% ipython --no-banner

In [1]: import numpy as np

In [2]: import numpy.linalg as la

In [3]: np.set_printoptions(suppress=True, linewidth=200)

In [4]: def rd(a):
   ...:     return np.round(a, 1) + 0
   ...: 

In [5]: basis = np.array([[1, 0, 0], [2, 1, 2], [2, 1, 1]])

In [6]: m1 = np.repeat(basis, 12 // 3, axis=0)

In [7]: rng = np.random.default_rng(631)

In [8]: m1 = m1 + 0.1 * rng.normal(size=m1.shape)

In [9]: rd(m1)
Out[9]: 
array([[ 1. ,  0.2,  0.1],
       [ 1. ,  0.1,  0. ],
       [ 1.2,  0.2,  0. ],
       [ 1. , -0.2,  0.1],
       [ 2. ,  0.7,  2. ],
       [ 1.9,  0.9,  1.9],
       [ 2.1,  1. ,  2.1],
       [ 1.9,  1.2,  2. ],
       [ 2. ,  1. ,  0.9],
       [ 1.8,  0.9,  0.9],
       [ 2. ,  0.8,  0.9],
       [ 2. ,  0.8,  1.1]])

In [10]: dist = la.norm(m1[:, None] - m1[None], axis=-1)

In [11]: print(rd(dist[5]))
[2.1 2.2 2.2 2.3 0.2 0.  0.2 0.3 1.  1.  1.  0.9]

In [12]: dist[5].round(6).argsort(kind="stable")[:4]
Out[12]: array([5, 4, 6, 7])

In [13]: dist.mean(axis=1).argmax()
Out[13]: np.int64(3)

In [14]: print(la.matrix_rank(dist ** 2))
5

In [15]: np.unravel_index(dist.round(6).argmax(), dist.shape)
Out[15]: (np.int64(3), np.int64(6))

In [16]: labels = m1[:, 1] > np.median(m1[:, 1])

In [17]: f = m1[labels].mean(axis=0) - m1[~labels].mean(axis=0)

In [18]: print(rd((((m1 - m1.mean(axis=0)) @ f > 0) == labels).mean()))
0.8

In [19]: print(np.argsort(-np.abs(f).round(6), kind="stable"))
[2 1 0]

In [20]: print(((m1 - m1.mean(axis=0)) @ f > 0).astype(int))
[0 0 0 0 1 1 1 1 1 1 1 1]

In [21]: basis = m1[[5, 1]].astype(float)

In [22]: for _ in range(4):
    ...:     labels = la.norm(m1[:, None] - basis, axis=-1).argmin(axis=1)
    ...:     basis = np.array([m1[labels == j].mean(axis=0) for j in range(2)])
    ...: 

In [23]: print(labels)
[1 1 1 1 0 0 0 0 0 0 0 0]

In [24]: rd(basis[1] - basis[0])
Out[24]: array([-0.9, -0.9, -1.4])

In [25]: np.bincount(labels)
Out[25]: array([8, 4])

In [26]: G = m1.T @ m1

In [27]: (m1 @ m1.T).shape
Out[27]: (12, 12)

In [28]: rd(la.eigvalsh(G)[::-1])
Out[28]: array([58.7,  2.7,  0.4])

In [29]: np.allclose(G, G.T)
Out[29]: True

In [30]: Xs = m1 - m1.mean(axis=0)

In [31]: evecs = la.svd(Xs)[2][:1]

In [32]: B = Xs - Xs @ evecs.T @ evecs

In [33]: rd(np.diag(evecs.T @ evecs))
Out[33]: array([0.2, 0.2, 0.7])

In [34]: rd(np.cov(Xs @ evecs.T, rowvar=False))
Out[34]: np.float64(1.0)

In [35]: K = np.array([[-20, 8, -4], [10, -4, 2], [-10, 4, -2], [20, -8, 4]])

In [36]: ang = np.radians(45)

In [37]: Rm = np.eye(3)

In [38]: Rm[0, 0] = Rm[2, 2] = np.cos(ang)

In [39]: Rm[0, 2], Rm[2, 0] = -np.sin(ang), np.sin(ang)

In [40]: rd(Rm)
Out[40]: 
array([[ 0.7,  0. , -0.7],
       [ 0. ,  1. ,  0. ],
       [ 0.7,  0. ,  0.7]])

In [41]: B = K @ Rm.T

In [42]: rd(B)
Out[42]: 
array([[-11.3,   8. , -17. ],
       [  5.7,  -4. ,   8.5],
       [ -5.7,   4. ,  -8.5],
       [ 11.3,  -8. ,  17. ]])

In [43]: rd(np.abs(B - K).max(axis=0))
Out[43]: array([ 8.7,  0. , 13. ])

In [44]: rd(la.svd(K, compute_uv=False)), rd(la.svd(B, compute_uv=False))
Out[44]: (array([34.6,  0. ,  0. ]), array([34.6,  0. ,  0. ]))

In [45]: print(np.allclose(la.norm(K, axis=1), la.norm(B, axis=1)))
True

In [46]: Uu, sigma, Vt = la.svd(B)

In [47]: evecs = Vt[:(sigma > 1e-8).sum()]

In [48]: vec = B[0] + 5 * B[2] + rng.integers(2) * np.eye(3)[2]

In [49]: rd(vec)
Out[49]: array([-39.6,  28. , -58.4])

In [50]: rd(np.diag(evecs.T @ evecs))
Out[50]: array([0.3, 0.1, 0.6])

In [51]: rd(la.norm(vec - evecs.T @ evecs @ vec))
Out[51]: np.float64(0.6)

In [52]: print(np.allclose(evecs.T @ evecs @ vec, vec))
False

In [53]: Uu, sigma, Vt = la.svd(K)

In [54]: np.argmax(sigma[:-1] / (sigma[1:] + 1e-6)) + 1
Out[54]: np.int64(1)

In [55]: B = Uu[:, :1] @ np.diag(sigma[:1]) @ Vt[:1]

In [56]: rd(B)
Out[56]: 
array([[-20.,   8.,  -4.],
       [ 10.,  -4.,   2.],
       [-10.,   4.,  -2.],
       [ 20.,  -8.,   4.]])

In [57]: print(rd(la.norm(K - B) / la.norm(K)))
0.0

In [58]: rd(la.norm(K - B, 2)), rd(sigma[1])
Out[58]: (np.float64(0.0), np.float64(0.0))

In [59]: print(rd(np.abs(K - B).max()))
0.0

In [60]: rk = la.matrix_rank(K)

In [61]: print(rk)
1

In [62]: ns = la.svd(K)[2][rk:].T

In [63]: np.allclose(K @ ns, 0)
Out[63]: True

In [64]: ns.shape
Out[64]: (3, 2)

In [65]: rd(ns @ ns.T)
Out[65]: 
array([[ 0.2,  0.3, -0.2],
       [ 0.3,  0.9,  0.1],
       [-0.2,  0.1,  1. ]])

In [66]: mat = np.load("w.npy")

In [67]: mat
Out[67]: 
array([[ 0., -1.,  8.],
       [-1.,  0.,  0.],
       [ 8.,  0.,  0.]])

In [68]: evals, evecs = la.eigh(mat)

In [69]: rd(la.svd(mat, compute_uv=False))
Out[69]: array([8.1, 8.1, 0. ])

In [70]: rd(evecs.T @ mat @ evecs)
Out[70]: 
array([[-8.1,  0. ,  0. ],
       [ 0. ,  0. ,  0. ],
       [ 0. ,  0. ,  8.1]])

In [71]: rd(evecs.T @ evecs)
Out[71]: 
array([[1., 0., 0.],
       [0., 1., 0.],
       [0., 0., 1.]])

In [72]: print(evals.sum(), np.trace(mat))
0.0 0.0

In [73]: np.unique(evals.round(6) + 0, return_counts=True)[1]
Out[73]: array([1, 1, 1])

In [74]: np.abs(evecs[:, -1]).round(6).argmax()
Out[74]: np.int64(0)

In [75]: print(rd(la.eigvalsh(mat @ mat)))
[ 0. 65. 65.]

In [76]: Uu, sigma, Vt = la.svd(mat)

In [77]: np.argmax(sigma[:-1] / (sigma[1:] + 1e-6)) + 1
Out[77]: np.int64(2)

In [78]: B = Uu[:, :2] @ np.diag(sigma[:2]) @ Vt[:2]

In [79]: rd(np.abs(mat - B).max())
Out[79]: np.float64(0.0)

In [80]: rd(la.norm(mat - B, 2)), rd(sigma[2])
Out[80]: (np.float64(0.0), np.float64(0.0))

In [81]: rd(B)
Out[81]: 
array([[ 0., -1.,  8.],
       [-1.,  0.,  0.],
       [ 8.,  0.,  0.]])

In [82]: rd(np.poly(mat))
Out[82]: array([  1.,   0., -65.,   0.])

In [83]: print(rd(la.eigvals(mat).sum().real))
0.0

In [84]: rd(la.det(mat.T))
Out[84]: np.float64(0.0)

In [85]: rd(la.det(2 * mat)), rd(la.det(mat))
Out[85]: (np.float64(0.0), np.float64(0.0))

In [86]: np.einsum("ij,ji->", mat, mat)
Out[86]: np.float64(130.0)

In [87]: np.einsum("ii->", mat)
Out[87]: np.float64(0.0)

In [88]: rd(la.det(mat[::-1]))
Out[88]: np.float64(0.0)

In [89]: data = np.array([[1, 0, 0], [-2, 1, 0], [1, -2, 1]])

In [90]: B = data / np.sqrt((data ** 2).mean(axis=1, keepdims=True))

In [91]: print(rd(data - data.mean(axis=1, keepdims=True)))
[[ 0.7 -0.3 -0.3]
 [-1.7  1.3  0.3]
 [ 1.  -2.   1. ]]

In [92]: rd(la.norm(B, axis=1))
Out[92]: array([1.7, 1.7, 1.7])

In [93]: B = la.inv(data)

In [94]: (np.abs(B) > 1e-9).astype(int)
Out[94]: 
array([[1, 0, 0],
       [1, 1, 0],
       [1, 1, 1]])

In [95]: rd(la.det(data) * B)
Out[95]: 
array([[1., 0., 0.],
       [2., 1., 0.],
       [3., 2., 1.]])

In [96]: data @ B
Out[96]: 
array([[1., 0., 0.],
       [0., 1., 0.],
       [0., 0., 1.]])

In [97]: print(np.allclose(B, data.T))
False

In [98]: Q = data.astype(float).copy()

In [99]: for j in range(3):
    ...:     Q[:, j] -= Q[:, :j] @ (Q[:, :j].T @ Q[:, j])
    ...:     Q[:, j] /= la.norm(Q[:, j])
    ...: 

In [100]: rd(Q)
Out[100]: 
array([[ 0.4,  0.4,  0.8],
       [-0.8, -0.2,  0.5],
       [ 0.4, -0.9,  0.3]])
